$ ipython --no-banner

In [1]: import numpy as np

In [2]: import numpy.linalg as la

In [3]: np.set_printoptions(precision=2, suppress=True, linewidth=100)

In [4]: F = np.load("layer0.npy")

In [5]: F
Out[5]: 
array([[5, 8, 9, 7],
       [0, 1, 7, 3],
       [0, 0, 7, 5],
       [0, 0, 0, 9]])

In [6]: F @ F
Out[6]: 
array([[ 25,  48, 164, 167],
       [  0,   1,  56,  65],
       [  0,   0,  49,  80],
       [  0,   0,   0,  81]])

In [7]: la.matrix_rank(F - F[0, 0] * np.eye(4))
Out[7]: np.int64(3)

In [8]: x0 = np.array([0, 3, 1, 1])

In [9]: F @ x0
Out[9]: array([40, 13, 12,  9])

In [10]: F @ np.ones(4)
Out[10]: array([29., 11., 12.,  9.])

In [11]: F @ np.eye(4)[3]
Out[11]: array([7., 3., 5., 9.])

In [12]: la.norm(F @ x0) <= la.norm(F, 2) * la.norm(x0) + 1e-9
Out[12]: np.True_

In [13]: arr = np.load("case17.npy")

In [14]: arr
Out[14]: 
array([[ 0.87, -0.5 ,  0.  ],
       [ 0.5 ,  0.87,  0.  ],
       [ 0.  ,  0.  ,  1.  ]])

In [15]: left, sv, Vh = la.svd(arr, full_matrices=False)

In [16]: np.round(left.T @ left, 2) + 0
Out[16]: 
array([[1., 0., 0.],
       [0., 1., 0.],
       [0., 0., 1.]])

In [17]: np.cumsum(sv ** 2) / np.sum(sv ** 2)
Out[17]: array([0.33, 0.67, 1.  ])

In [18]: np.round(left.T @ arr @ Vh.T, 2) + 0
Out[18]: 
array([[1., 0., 0.],
       [0., 1., 0.],
       [0., 0., 1.]])

In [19]: sv
Out[19]: array([1., 1., 1.])

In [20]: sv / sv[0]
Out[20]: array([1., 1., 1.])

In [21]: np.allclose(left * sv @ Vh, arr)
Out[21]: True

In [22]: x0 = np.array([-3, -1, -3])

In [23]: h = np.maximum(arr @ x0, 0)

In [24]: np.maximum(arr @ (3 * x0), 0)
Out[24]: array([0., 0., 0.])

In [25]: h
Out[25]: array([0., 0., 0.])

In [26]: arr.T @ h
Out[26]: array([0., 0., 0.])
